>>> import numpy as np
>>> from numpy import linalg as LA
>>> np.set_printoptions(suppress=True, linewidth=200)
>>> def rd(a):
...     return np.round(a, 3) + 0
... 
>>> E = np.load("mat.npy")
>>> E
array([[ -1. ,   0.7,   0.6],
       [ -0.7,  -0.2,  -2.4],
       [ -1.1,  -0.7,   0.9],
       [  1.5,   0.3,   0.2],
       [-18. ,  -2. ,   4. ],
       [  0.1,  -1.6,   1. ],
       [ -1.2,   0.5,   0.8],
       [ -0.2,  -1.2,  -1.6],
       [  0.7,   0.2,   1.4],
       [  1.2,  -0.4,  -2.8],
       [ -1.2,  -1.4,   0.4],
       [  0.3,  -3.2,  -2.3],
       [  0.2,   1.4,   0.2],
       [  0. ,   0.2,   1. ],
       [  1.3,  -1. ,   0.6],
       [ -1.2,  -0.6,   2.2],
       [ -0.1,   0.5,  -1.1],
       [ -0.5,   0.4,   0.3],
       [ -0.5,  -1. ,   1.4],
       [ -1.4,   0.8,   0.5],
       [ -1.5,  -0.1,  -1.7]])
>>> Z = E[[5, 9]].astype(float)
>>> for _ in range(6):
...     z = LA.norm(E[:, None] - Z, axis=-1).argmin(axis=1)
...     Z = np.array([E[z == j].mean(axis=0) for j in range(2)])
... 
>>> z
array([1, 1, 0, 1, 0, 1, 0, 1, 1, 1, 1, 1, 1, 1, 1, 0, 1, 1, 1, 0, 1])
>>> np.abs(Z[1] - Z[0]).argmax()
np.int64(0)
>>> C2 = np.cov(E, rowvar=False)
>>> rd(C2)
array([[15.797,  1.309, -3.621],
       [ 1.309,  1.191, -0.001],
       [-3.621, -0.001,  2.722]])
>>> rd(np.polyfit(E[:, 0], E[:, 2], 1))
array([-0.229, -0.083])
>>> np.argsort(-E.std(axis=0).round(6), kind="stable")
array([0, 2, 1])
>>> np.argwhere(np.triu(np.abs(np.corrcoef(E.T)) > 0.8, 1))
array([], shape=(0, 2), dtype=int64)
>>> np.median(E, axis=0)
array([-0.5, -0.2,  0.5])
>>> rd(np.corrcoef(E.T))
array([[ 1.   ,  0.302, -0.552],
       [ 0.302,  1.   ,  0.   ],
       [-0.552,  0.   ,  1.   ]])
>>> vals, evecs = LA.eig(C2)
>>> rd(np.prod(vals))
np.float64(30.941)
>>> rd(C2 @ evecs[:, 0] - vals[0] * evecs[:, 0])
array([0., 0., 0.])
>>> rd(vals)
array([16.835,  1.915,  0.96 ])
>>> x = np.array([3, 3, -1])
>>> rhs = E @ x
>>> rd(LA.pinv(E) @ E)
array([[1., 0., 0.],
       [0., 1., 0.],
       [0., 0., 1.]])
>>> rd(rhs)
array([ -1.5,  -0.3,  -6.3,   5.2, -64. ,  -5.5,  -2.9,  -2.6,   1.3,   5.2,  -8.2,  -6.4,   4.6,  -0.4,   0.3,  -7.6,   2.3,  -0.6,  -5.9,  -2.3,  -3.1])
>>> rng = np.random.default_rng(631)
>>> rhs = rhs + 0.02 * rng.normal(size=21)
>>> rd(rhs)
array([ -1.498,  -0.268,  -6.275,   5.196, -63.985,  -5.49 ,  -2.869,  -2.559,   1.294,   5.202,  -8.231,  -6.38 ,   4.592,  -0.454,   0.302,  -7.618,   2.287,  -0.621,  -5.888,  -2.303,  -3.083])
>>> c, *_ = LA.lstsq(E, rhs)
>>> rd(c)
array([ 2.998,  2.996, -1.006])
>>> [round(float(LA.norm(LA.solve(E.T @ E + lam * np.eye(3), E.T @ rhs))), 2) for lam in (0, 1, 10, 100)]
[4.36, 4.28, 3.82, 2.75]
>>> cen = (E - E.mean(axis=0)) / E.std(axis=0)
>>> rd(cen.std(axis=0))
array([1., 1., 1.])
>>> c = LA.lstsq(np.delete(cen, 2, axis=1), cen[:, 2])[0]
>>> rd(1 - np.var(cen[:, 2] - np.delete(cen, 2, axis=1) @ c))
np.float64(0.335)
>>> F = np.loadtxt("test13.csv", delimiter=",")
>>> F
array([[2., 0., 0.],
       [0., 1., 0.],
       [0., 0., 3.]])
>>> # symmetric, so the eigenvalues are real
>>> low = LA.cholesky(F)
>>> rd(low @ low.T)
array([[2., 0., 0.],
       [0., 1., 0.],
       [0., 0., 3.]])
>>> rd(low)
array([[1.414, 0.   , 0.   ],
       [0.   , 1.   , 0.   ],
       [0.   , 0.   , 1.732]])
>>> rd(LA.norm(low, axis=0))
array([1.414, 1.   , 1.732])
>>> rd(LA.pinv(low))
array([[0.707, 0.   , 0.   ],
       [0.   , 1.   , 0.   ],
       [0.   , 0.   , 0.577]])
>>> low[:, 0] @ low[:, 1]
np.float64(0.0)
>>> rd(low @ low.T)
array([[2., 0., 0.],
       [0., 1., 0.],
       [0., 0., 3.]])
>>> vals, evecs = LA.eig(F)
>>> np.prod(vals)
np.float64(6.0)
>>> F @ evecs[:, 0] - vals[0] * evecs[:, 0]
array([0., 0., 0.])
>>> rd(np.sort(LA.eigvals(LA.inv(F))))
array([0.333, 0.5  , 1.   ])
>>> rd(np.sort(LA.eigvals(F.T)))
array([1., 2., 3.])
>>> u = np.array([1, 1, 2])
>>> A2 = F + np.outer(u, np.eye(3)[2])
>>> LA.matrix_rank(LA.inv(A2) - LA.inv(F), tol=1e-8)
np.int64(1)
>>> rd(LA.det(A2) / LA.det(F)), rd(1 + LA.solve(F, u)[2])
(np.float64(1.667), np.float64(1.667))
>>> LA.matrix_rank(A2 - F)
np.int64(1)
>>> u = np.array([-1, 0])
>>> g = np.array([1, 0])
>>> mat = u[:, None] + g[None, :]
>>> mat
array([[ 0, -1],
       [ 1,  0]])
>>> x = np.array([-2, 2])
>>> rd(LA.det(mat))
np.float64(1.0)
>>> q = LA.solve(np.eye(2) - mat, np.eye(2) + mat)
>>> q @ q.T
array([[1., 0.],
       [0., 1.]])
>>> u = np.array([-1, 9])
>>> A2 = mat + np.outer(u, np.eye(2)[0])
>>> LA.matrix_rank(LA.inv(A2) - LA.inv(mat), tol=1e-8)
np.int64(1)
>>> x = np.array([2, 3])
>>> rhs = mat @ x
>>> rhs
array([-3,  2])
>>> rd(LA.solve(mat, rhs))
array([2., 3.])
>>> rd(LA.solve(mat, 2 * rhs))
array([4., 6.])
>>> (mat - mat.T) / 2
array([[ 0., -1.],
       [ 1.,  0.]])
>>> x = np.array([1, -1])
>>> h = np.maximum(mat @ x, 0)
>>> mat * (h > 1e-9)[:, None]
array([[ 0, -1],
       [ 1,  0]])
>>> h
array([1, 1])
>>> rd(np.tanh(mat @ x))
array([0.762, 0.762])
>>> np.maximum(mat @ (3 * x), 0)
array([3, 3])
>>> np.maximum(mat @ x, 0) - np.maximum(-mat @ x, 0)
array([1, 1])
>>> M = np.load("layer11.npy")
>>> M
array([[ 3., -3.,  2., -1.],
       [ 3., -4.,  3., -1.],
       [ 3., -5.,  4., -1.],
       [ 3., -4.,  3., -1.]])
>>> # looks like rank 2
>>> rd(LA.eigvals(M).sum().real)
np.float64(2.0)
>>> rd(LA.det(M.T))
np.float64(0.0)
>>> x = np.array([-2, 2, 0, 0])
>>> LA.norm(M @ x) <= LA.norm(M, 2) * LA.norm(x) + 1e-9
np.True_
>>> M @ x
array([-12., -14., -16., -14.])
>>> A = np.eye(3, dtype=int)[rng.permutation(3)] * np.array([3, 4, 0])
>>> A
array([[3, 0, 0],
       [0, 0, 0],
       [0, 4, 0]])
>>> A2 = np.array([[3, 0], [1, 3]])
>>> Z = np.kron(A2, A)
>>> LA.matrix_rank(Z)
np.int64(4)
>>> rd(LA.norm(Z, 2)), rd(LA.norm(A2, 2) * LA.norm(A, 2))
(np.float64(14.166), np.float64(14.166))
>>> Z.shape
(6, 6)
>>> A2 = A[0, 0] * A[1:] - np.outer(A[1:, 0], A[0])
>>> A2
array([[ 0,  0,  0],
       [ 0, 12,  0]])
>>> np.flatnonzero(~A2.round(6).any(axis=1))
array([0])
>>> LA.matrix_rank(A2), LA.matrix_rank(A)
(np.int64(1), np.int64(2))
>>> def softmax(z):
...     e = np.exp(z - z.max(axis=-1, keepdims=True))
...     return e / e.sum(axis=-1, keepdims=True)
... 
>>> rd(softmax(A[1]))
array([0.333, 0.333, 0.333])
>>> rd(softmax(A[1] + 5))
array([0.333, 0.333, 0.333])
>>> rd(softmax(A).sum(axis=1))
array([1., 1., 1.])
>>> rd(softmax(10 * A[1]))
array([0.333, 0.333, 0.333])
>>> S = A @ A.T / np.sqrt(3)
>>> softmax(S).round(6).argmax(axis=1)
array([0, 0, 2])
>>> rk = LA.matrix_rank(A)
>>> rk
np.int64(2)
>>> ns = LA.svd(A)[2][rk:].T
>>> ns[:, 0] / ns[np.abs(ns[:, 0]).round(6).argmax(), 0]
array([0., 0., 1.])
>>> np.allclose(A @ ns, 0)
True
>>> A @ ns
array([[0.],
       [0.],
       [0.]])
>>> [int(LA.matrix_rank(A[:i])) for i in range(1, len(A) + 1)]
[1, 1, 2]
>>> [int(LA.matrix_rank(A[:, :j + 1])) for j in range(3)]
[1, 2, 2]
>>> try:
...     LA.inv(A)
... except LA.LinAlgError as e:
...     print("failed:", e)
... 
failed: Singular matrix
>>> np.prod(np.diag(A)), rd(LA.det(A))
(np.int64(0), np.float64(0.0))
>>> LA.matrix_power(A - np.diag(np.diag(A)), 3)
array([[0, 0, 0],
       [0, 0, 0],
       [0, 0, 0]])
>>> [int(LA.matrix_rank(LA.matrix_power(A, p))) for p in range(1, 4)]
[2, 1, 1]
>>> J = np.loadtxt("dump.csv", delimiter=",")
>>> J
array([[-3.,  0.,  0.],
       [-2., -2.,  0.],
       [ 2.,  0.,  3.]])
>>> assert J == J.T
Traceback (most recent call last):
  File "<python-input-119>", line 1, in <module>
    assert J == J.T
           ^^^^^^^^
ValueError: The truth value of an array with more than one element is ambiguous. Use a.any() or a.all()
>>> np.trace(J)
np.float64(-2.0)
>>> np.allclose(J, J.T)
False
>>> rd(np.abs(LA.eigvals(J)).max())
np.float64(3.0)
>>> np.allclose(J @ J.T, J.T @ J)
False
>>> J.inv()
Traceback (most recent call last):
  File "<python-input-124>", line 1, in <module>
    J.inv()
    ^^^^^
AttributeError: 'numpy.ndarray' object has no attribute 'inv'
>>> (J - J.T) / 2
array([[ 0.,  1., -1.],
       [-1.,  0.,  0.],
       [ 1.,  0.,  0.]])
>>> K = np.load("m.npy")
>>> K
array([[7, 0, 7, 7, 0, 7],
       [1, 3, 6, 1, 3, 6],
       [5, 5, 8, 5, 5, 8],
       [0, 0, 0, 0, 0, 0],
       [0, 0, 0, 0, 0, 0],
       [0, 0, 0, 0, 0, 0]])
>>> # null space of dimension 3
>>> th = np.radians(15)
>>> Rm = np.eye(6)
>>> Rm[5, 5] = Rm[1, 1] = np.cos(th)
>>> Rm[5, 1], Rm[1, 5] = -np.sin(th), np.sin(th)
>>> rd(Rm)
array([[ 1.   ,  0.   ,  0.   ,  0.   ,  0.   ,  0.   ],
       [ 0.   ,  0.966,  0.   ,  0.   ,  0.   ,  0.259],
       [ 0.   ,  0.   ,  1.   ,  0.   ,  0.   ,  0.   ],
       [ 0.   ,  0.   ,  0.   ,  1.   ,  0.   ,  0.   ],
       [ 0.   ,  0.   ,  0.   ,  0.   ,  1.   ,  0.   ],
       [ 0.   , -0.259,  0.   ,  0.   ,  0.   ,  0.966]])
>>> A2 = K @ Rm.T
>>> rd(LA.svd(K, compute_uv=False)), rd(LA.svd(A2, compute_uv=False))
(array([21.645,  6.517,  2.246,  0.   ,  0.   ,  0.   ]), array([21.645,  6.517,  2.246,  0.   ,  0.   ,  0.   ]))
>>> rd(LA.det(Rm)), rd(np.trace(Rm))
(np.float64(1.0), np.float64(5.932))
>>> rd(A2)
array([[7.   , 1.812, 7.   , 7.   , 0.   , 6.761],
       [1.   , 4.451, 6.   , 1.   , 3.   , 5.019],
       [5.   , 6.9  , 8.   , 5.   , 5.   , 6.433],
       [0.   , 0.   , 0.   , 0.   , 0.   , 0.   ],
       [0.   , 0.   , 0.   , 0.   , 0.   , 0.   ],
       [0.   , 0.   , 0.   , 0.   , 0.   , 0.   ]])
>>> np.allclose(K @ K.T, A2 @ A2.T)
True
>>> data = np.load("a.npy")
>>> data
array([[0, 1, 0, 0],
       [1, 0, 0, 0],
       [0, 0, 0, 1],
       [0, 0, 1, 0]])
>>> # 2 groups of indices that never mix
>>> A2 = data / np.sqrt((data ** 2).mean(axis=1, keepdims=True))
>>> LA.matrix_rank(data - data.mean(axis=1, keepdims=True))
np.int64(3)
>>> rd(LA.norm(A2, axis=1))
array([2., 2., 2., 2.])
>>> data - data.mean(axis=1, keepdims=True)
array([[-0.25,  0.75, -0.25, -0.25],
       [ 0.75, -0.25, -0.25, -0.25],
       [-0.25, -0.25, -0.25,  0.75],
       [-0.25, -0.25,  0.75, -0.25]])
>>> vals, evecs = LA.eigh(data)
>>> rd(evecs.T @ evecs)
array([[1., 0., 0., 0.],
       [0., 1., 0., 0.],
       [0., 0., 1., 0.],
       [0., 0., 0., 1.]])
>>> rd(LA.eigvalsh(data + -1 * np.eye(4)))
array([-2., -2.,  0.,  0.])
>>> (vals > 1e-8).sum(), (vals < -1e-8).sum()
(np.int64(2), np.int64(2))
